In [1]: import numpy as np

In [2]: np.set_printoptions(suppress=True, linewidth=120)

In [3]: tidy = lambda a: np.round(a, 3) + 0

In [4]: E = np.load("out13.npy")

In [5]: print(E)
[[ 18  12 -12   6  15   3]
 [ 12  10  -6   2  11  -3]
 [-12  -6  10  -6  -9  -7]
 [  6   2  -6   4   4   6]
 [ 15  11  -9   4  13   0]
 [  3  -3  -7   6   0  13]]

In [6]: w, V = np.linalg.eigh(E)

In [7]: vec = np.array([-1, 1, -3, 1, 0, 1])

In [8]: print((np.sign(V[:, -1].round(6)) == np.sign(V[0, -1].round(6))).astype(int))
[1 1 0 1 1 1]

In [9]: print(vec @ E @ vec)
145

In [10]: print(tidy(np.linalg.eigvalsh(E[1:, 1:])))
[ 0.     0.     0.    18.675 31.325]

In [11]: print(np.abs(E).sum(axis=1).max(), tidy(np.abs(w).max()))
66 49.133

In [12]: def softmax(z):
    ...:     e = np.exp(z - z.max(axis=-1, keepdims=True))
    ...:     return e / e.sum(axis=-1, keepdims=True)
    ...: 

In [13]: print(tidy(softmax(E).sum(axis=1)))
[1. 1. 1. 1. 1. 1.]

In [14]: print(tidy(softmax(E[1] + 2)))
[0.665 0.09  0.    0.    0.245 0.   ]

In [15]: print(tidy(softmax(10 * E[1])))
[1. 0. 0. 0. 0. 0.]

In [16]: att = E @ E.T / np.sqrt(6)

In [17]: print(tidy(softmax(att)))
[[1. 0. 0. 0. 0. 0.]
 [1. 0. 0. 0. 0. 0.]
 [0. 0. 1. 0. 0. 0.]
 [1. 0. 0. 0. 0. 0.]
 [1. 0. 0. 0. 0. 0.]
 [0. 0. 0. 0. 0. 1.]]

In [18]: print(softmax(att).round(6).argmax(axis=1))
[0 0 2 0 0 5]

In [19]: Uu, sig, vt = np.linalg.svd(E)

In [20]: print(tidy(sig))
[49.133 18.867  0.     0.     0.     0.   ]

In [21]: A2 = Uu[:, :2] @ np.diag(sig[:2]) @ vt[:2]

In [22]: print(tidy(np.linalg.norm(E - A2, 2)), tidy(sig[2]))
0.0 0.0
